% ipython --no-banner

In [1]: import numpy as np

In [2]: import numpy.linalg as la

In [3]: np.set_printoptions(suppress=True, linewidth=100)

In [4]: X = np.loadtxt("m.csv", delimiter=",")

In [5]: X
Out[5]: 
array([[ 0.,  0.,  0., -1.,  0.,  0.,  0.,  0.,  0.,  0.],
       [ 0.,  0.,  0.,  0.,  0., -1., -1., -1., -1.,  0.],
       [ 0.,  0.,  0.,  0., -1.,  0.,  0.,  0.,  0., -1.],
       [-1.,  0.,  0.,  0.,  0.,  0.,  0.,  0.,  0.,  0.],
       [ 0.,  0., -1.,  0.,  0.,  0.,  0.,  0.,  0., -1.],
       [ 0., -1.,  0.,  0.,  0.,  0., -1., -1., -1.,  0.],
       [ 0., -1.,  0.,  0.,  0., -1.,  0., -1., -1.,  0.],
       [ 0., -1.,  0.,  0.,  0., -1., -1.,  0., -1.,  0.],
       [ 0., -1.,  0.,  0.,  0., -1., -1., -1.,  0.,  0.],
       [ 0.,  0., -1.,  0., -1.,  0.,  0.,  0.,  0.,  0.]])

In [6]: q, R = la.qr(X)

In [7]: abs(R[0, 0]), np.round(la.norm(X[:, 0]), 3)
Out[7]: (np.float64(1.0), np.float64(1.0))

In [8]: q.shape, R.shape
Out[8]: ((10, 10), (10, 10))

In [9]: np.round(np.trace(q @ q.T), 3)
Out[9]: np.float64(10.0)

In [10]: np.round(np.abs(np.diag(R)), 3)
Out[10]: array([1.   , 2.   , 1.414, 1.   , 1.225, 1.323, 1.195, 1.14 , 1.109, 1.155])

In [11]: np.round(q @ R, 3) + 0
Out[11]: 
array([[ 0.,  0.,  0., -1.,  0.,  0.,  0.,  0.,  0.,  0.],
       [ 0.,  0.,  0.,  0.,  0., -1., -1., -1., -1.,  0.],
       [ 0.,  0.,  0.,  0., -1.,  0.,  0.,  0.,  0., -1.],
       [-1.,  0.,  0.,  0.,  0.,  0.,  0.,  0.,  0.,  0.],
       [ 0.,  0., -1.,  0.,  0.,  0.,  0.,  0.,  0., -1.],
       [ 0., -1.,  0.,  0.,  0.,  0., -1., -1., -1.,  0.],
       [ 0., -1.,  0.,  0.,  0., -1.,  0., -1., -1.,  0.],
       [ 0., -1.,  0.,  0.,  0., -1., -1.,  0., -1.,  0.],
       [ 0., -1.,  0.,  0.,  0., -1., -1., -1.,  0.,  0.],
       [ 0.,  0., -1.,  0., -1.,  0.,  0.,  0.,  0.,  0.]])

In [12]: evals, V = la.eigh(X)

In [13]: x0 = np.array([3, 1, 1, 0, 1, 1, 1, 0, 1, 1])

In [14]: np.round(V * np.abs(evals) @ V.T, 3) + 0
Out[14]: 
array([[1.   , 0.   , 0.   , 0.   , 0.   , 0.   , 0.   , 0.   , 0.   , 0.   ],
       [0.   , 1.6  , 0.   , 0.   , 0.   , 0.6  , 0.6  , 0.6  , 0.6  , 0.   ],
       [0.   , 0.   , 1.333, 0.   , 0.333, 0.   , 0.   , 0.   , 0.   , 0.333],
       [0.   , 0.   , 0.   , 1.   , 0.   , 0.   , 0.   , 0.   , 0.   , 0.   ],
       [0.   , 0.   , 0.333, 0.   , 1.333, 0.   , 0.   , 0.   , 0.   , 0.333],
       [0.   , 0.6  , 0.   , 0.   , 0.   , 1.6  , 0.6  , 0.6  , 0.6  , 0.   ],
       [0.   , 0.6  , 0.   , 0.   , 0.   , 0.6  , 1.6  , 0.6  , 0.6  , 0.   ],
       [0.   , 0.6  , 0.   , 0.   , 0.   , 0.6  , 0.6  , 1.6  , 0.6  , 0.   ],
       [0.   , 0.6  , 0.   , 0.   , 0.   , 0.6  , 0.6  , 0.6  , 1.6  , 0.   ],
       [0.   , 0.   , 0.333, 0.   , 0.333, 0.   , 0.   , 0.   , 0.   , 1.333]])

In [15]: np.round(V * np.maximum(evals, 0) @ V.T, 3) + 0
Out[15]: 
array([[ 0.5  ,  0.   ,  0.   , -0.5  ,  0.   ,  0.   ,  0.   ,  0.   ,  0.   ,  0.   ],
       [ 0.   ,  0.8  ,  0.   ,  0.   ,  0.   , -0.2  , -0.2  , -0.2  , -0.2  ,  0.   ],
       [ 0.   ,  0.   ,  0.667,  0.   , -0.333,  0.   ,  0.   ,  0.   ,  0.   , -0.333],
       [-0.5  ,  0.   ,  0.   ,  0.5  ,  0.   ,  0.   ,  0.   ,  0.   ,  0.   ,  0.   ],
       [ 0.   ,  0.   , -0.333,  0.   ,  0.667,  0.   ,  0.   ,  0.   ,  0.   , -0.333],
       [ 0.   , -0.2  ,  0.   ,  0.   ,  0.   ,  0.8  , -0.2  , -0.2  , -0.2  ,  0.   ],
       [ 0.   , -0.2  ,  0.   ,  0.   ,  0.   , -0.2  ,  0.8  , -0.2  , -0.2  ,  0.   ],
       [ 0.   , -0.2  ,  0.   ,  0.   ,  0.   , -0.2  , -0.2  ,  0.8  , -0.2  ,  0.   ],
       [ 0.   , -0.2  ,  0.   ,  0.   ,  0.   , -0.2  , -0.2  , -0.2  ,  0.8  ,  0.   ],
       [ 0.   ,  0.   , -0.333,  0.   , -0.333,  0.   ,  0.   ,  0.   ,  0.   ,  0.667]])

In [16]: W0 = np.loadtxt("block15.csv", delimiter=",")

In [17]: W0.round(3)
Out[17]: 
array([[-0.029,  0.306, -0.66 , -0.411,  0.441],
       [-0.493, -0.326, -0.225, -0.093,  0.165],
       [ 0.348, -0.177,  0.211, -0.407, -0.03 ],
       [-0.29 , -0.313,  0.433, -0.596,  0.194],
       [ 0.261, -0.194, -0.23 , -0.413, -0.522],
       [ 0.261, -0.438,  0.107,  0.3  ,  0.512],
       [-0.029,  0.55 ,  0.341, -0.107, -0.073],
       [-0.203,  0.354,  0.314, -0.104,  0.27 ],
       [-0.61 , -0.118, -0.045,  0.137, -0.355]])

In [18]: # orthonormal columns

In [19]: W1 = np.array([[0, 0, 2], [0, 2, 2], [1, 0, 0], [0, 2, 1], [2, 0, 0]])

In [20]: beta = np.array([4, 8, -4])

In [21]: H = np.maximum(W0 @ W1 + beta, 0)

In [22]: (H > 0).astype(int)
Out[22]: 
array([[1, 1, 0],
       [1, 1, 0],
       [1, 1, 0],
       [1, 1, 0],
       [1, 1, 0],
       [1, 1, 0],
       [1, 1, 0],
       [1, 1, 0],
       [1, 1, 0]])

In [23]: (H > 0).mean(axis=0)
Out[23]: array([1., 1., 0.])

In [24]: la.matrix_rank(H)
Out[24]: np.int64(2)

In [25]: Z = np.array([[2, -2, -1], [2, -1, 2], [2, -2, -1]])

In [26]: W1 @ Z
Out[26]: 
array([[ 4, -4, -2],
       [ 8, -6,  2],
       [ 2, -2, -1],
       [ 6, -4,  3],
       [ 4, -4, -2]])

In [27]: (H @ Z).round(6).argmax(axis=1)
Out[27]: array([0, 0, 0, 0, 0, 0, 0, 0, 0])

In [28]: Y = np.c_[W0[:, :1] @ np.array([[7]]), np.array([3, 2, 0, -2, -2, 0, -1, -3, -2])]

In [29]: Y.round(3)
Out[29]: 
array([[-0.203,  3.   ],
       [-3.454,  2.   ],
       [ 2.438,  0.   ],
       [-2.032, -2.   ],
       [ 1.829, -2.   ],
       [ 1.829,  0.   ],
       [-0.203, -1.   ],
       [-1.422, -3.   ],
       [-4.267, -2.   ]])

In [30]: la.matrix_rank(Y)
Out[30]: np.int64(2)

In [31]: np.round(la.lstsq(W0, Y[:, 0])[0], 3) + 0
Out[31]: array([7., 0., 0., 0., 0.])

In [32]: np.round(la.norm(la.qr(W0)[0].T @ Y, axis=0) ** 2 / ((Y ** 2).sum(axis=0) + 1e-12), 3)
Out[32]: array([1.   , 0.649])

In [33]: data = np.load("x.npy")

In [34]: data
Out[34]: 
array([[0, 0, 0, 0, 1],
       [0, 0, 1, 1, 0],
       [0, 1, 0, 1, 0],
       [0, 1, 1, 0, 0],
       [1, 0, 0, 0, 0]])

In [35]: rng = np.random.default_rng(640020)

In [36]: z = rng.permutation(5)

In [37]: Y = data[:, z] * rng.choice([-1, 1], 5)

In [38]: Y
Out[38]: 
array([[ 0, -1,  0,  0,  0],
       [ 0,  0, -1,  1,  0],
       [-1,  0,  0,  1,  0],
       [-1,  0, -1,  0,  0],
       [ 0,  0,  0,  0, -1]])

In [39]: Uu, _, VT = la.svd(data.T @ Y)

In [40]: z
Out[40]: array([1, 4, 2, 3, 0])

In [41]: np.round(la.lstsq(data, Y)[0], 3) + 0
Out[41]: 
array([[ 0.,  0.,  0.,  0., -1.],
       [-1.,  0.,  0.,  0.,  0.],
       [ 0.,  0., -1.,  0.,  0.],
       [ 0.,  0.,  0.,  1.,  0.],
       [ 0., -1.,  0.,  0.,  0.]])

In [42]: np.flatnonzero(la.matrix_power((data != 0) + (data.T != 0) + np.eye(5), 5)[4])
Out[42]: array([0, 4])

In [43]: F = np.load("out10.npy")

In [44]: F
Out[44]: 
array([[ 1.5  ,  0.4  , -1.5  ,  0.2  , -1.2  ,  0.4  ,  0.4  ],
       [ 1.1  , -0.3  , -0.6  , -1.3  ,  0.1  , -0.9  , -0.1  ],
       [ 1.476, -1.688,  0.708, -1.287,  0.509,  0.487, -0.38 ],
       [ 1.5  , -1.7  ,  0.7  , -1.3  ,  0.5  ,  0.5  , -0.4  ],
       [ 0.3  , -0.3  , -1.3  , -0.1  , -0.2  , -0.6  , -0.5  ],
       [ 0.8  , -1.5  ,  0.6  , -1.2  ,  1.7  ,  2.1  , -0.3  ],
       [ 0.3  ,  0.3  ,  0.7  ,  0.1  ,  0.7  , -0.5  ,  0.6  ],
       [-0.5  , -0.6  , -0.8  , -1.9  ,  1.3  , -1.4  ,  0.4  ]])

In [45]: q, V = la.qr(W0[:, :1])[0], la.qr(W0[:, 1:])[0]

In [46]: sv = la.svd(q.T @ V, compute_uv=False)

In [47]: np.degrees(np.arccos(sv.clip(0, 1)))
Out[47]: array([90.])

In [48]: sv.round(3) + 0
Out[48]: array([0.])

In [49]: np.round(la.norm(q @ q.T - V @ V.T, 2), 3)
Out[49]: np.float64(1.0)

In [50]: x0 = np.array([2, 6, 1, 4, 7, 9, 9])

In [51]: rhs = F @ x0

In [52]: np.round(la.solve(F.T @ F, F.T @ rhs), 3)
Out[52]: array([2., 6., 1., 4., 7., 9., 9.])

In [53]: np.round(la.lstsq(F, rhs)[0], 3)
Out[53]: array([2., 6., 1., 4., 7., 9., 9.])

In [54]: np.round(la.pinv(F) @ F, 3) + 0
Out[54]: 
array([[1., 0., 0., 0., 0., 0., 0.],
       [0., 1., 0., 0., 0., 0., 0.],
       [0., 0., 1., 0., 0., 0., 0.],
       [0., 0., 0., 1., 0., 0., 0.],
       [0., 0., 0., 0., 1., 0., 0.],
       [0., 0., 0., 0., 0., 1., 0.],
       [0., 0., 0., 0., 0., 0., 1.]])

In [55]: la.solve(F, rhs)
LinAlgError: Last 2 dimensions of the array must be square


In [56]: rhs.round(3)
Out[56]: array([  3.5 , -13.7 ,  -7.09,  -7.3 , -14.2 ,  16.5 ,   9.3 , -12.9 ])

In [57]: rhs = rhs + 0.3 * rng.normal(size=8)

In [58]: rhs.round(3)
Out[58]: array([  2.997, -13.96 ,  -7.638,  -7.328, -13.947,  16.644,   9.238, -12.54 ])

In [59]: beta, *_ = la.lstsq(F, rhs)

In [60]: np.round(la.norm(rhs - F @ beta), 3)
Out[60]: np.float64(0.371)

In [61]: beta.round()
Out[61]: array([2., 6., 1., 4., 7., 9., 9.])

In [62]: beta.round(3)
Out[62]: array([1.792, 5.862, 0.81 , 4.212, 7.316, 8.947, 8.839])
